$ python3 -q
>>> import numpy as np
>>> np.set_printoptions(precision=4, suppress=True, linewidth=200, sign=" ")
>>> data = np.load("test6.npy")
>>> print(data)
[[  1  -3   9 -27]
 [  1  -2   4  -8]
 [  1  -1   1  -1]
 [  1   0   0   0]
 [  1   1   1   1]
 [  1   2   4   8]
 [  1   3   9  27]
 [  1   4  16  64]
 [  1   5  25 125]]
>>> rng = np.random.default_rng(564292)
>>> lab = rng.permutation(4)
>>> B = data[:, lab] * rng.choice([-1, 1], 4)
>>> print(B)
[[ -1  -9 -27  -3]
 [ -1  -4  -8  -2]
 [ -1  -1  -1  -1]
 [ -1   0   0   0]
 [ -1  -1   1   1]
 [ -1  -4   8   2]
 [ -1  -9  27   3]
 [ -1 -16  64   4]
 [ -1 -25 125   5]]
>>> U, _, Vh = np.linalg.svd(data.T @ B)
>>> print(np.round(np.linalg.lstsq(data, B)[0], 4) + 0)
[[-1.  0.  0.  0.]
 [ 0.  0.  0.  1.]
 [ 0. -1.  0.  0.]
 [ 0.  0.  1.  0.]]
>>> print(lab)
[ 0  2  3  1]
>>> x = np.array([-3, 3, -3, -1])
>>> y = B @ x
>>> print(np.linalg.solve(B.T @ B, B.T @ y))
[-3.  3. -3. -1.]
>>> print(np.linalg.lstsq(B, y)[0])
[-3.  3. -3. -1.]
>>> print(np.round(np.linalg.pinv(B) @ B, 4) + 0)
[[ 1.  0.  0.  0.]
 [ 0.  1.  0.  0.]
 [ 0.  0.  1.  0.]
 [ 0.  0.  0.  1.]]
>>> y = y + 0.02 * rng.normal(size=9)
>>> print(y)
[  59.9991   16.978     3.9954    2.9868   -4.0053  -35.005  -107.983  -241.0117 -451.9709]
>>> beta, *_ = np.linalg.lstsq(B, y)
>>> print(beta)
[-2.9894  2.999  -3.     -0.9984]
>>> print(np.round(B.T @ (y - B @ beta), 4) + 0)
[ 0.  0.  0.  0.]
>>> print([round(float(np.linalg.norm(np.linalg.solve(B.T @ B + lam * np.eye(4), B.T @ y))), 2) for lam in (0, 1, 10, 100)])
[5.28, 4.78, 4.07, 3.79]
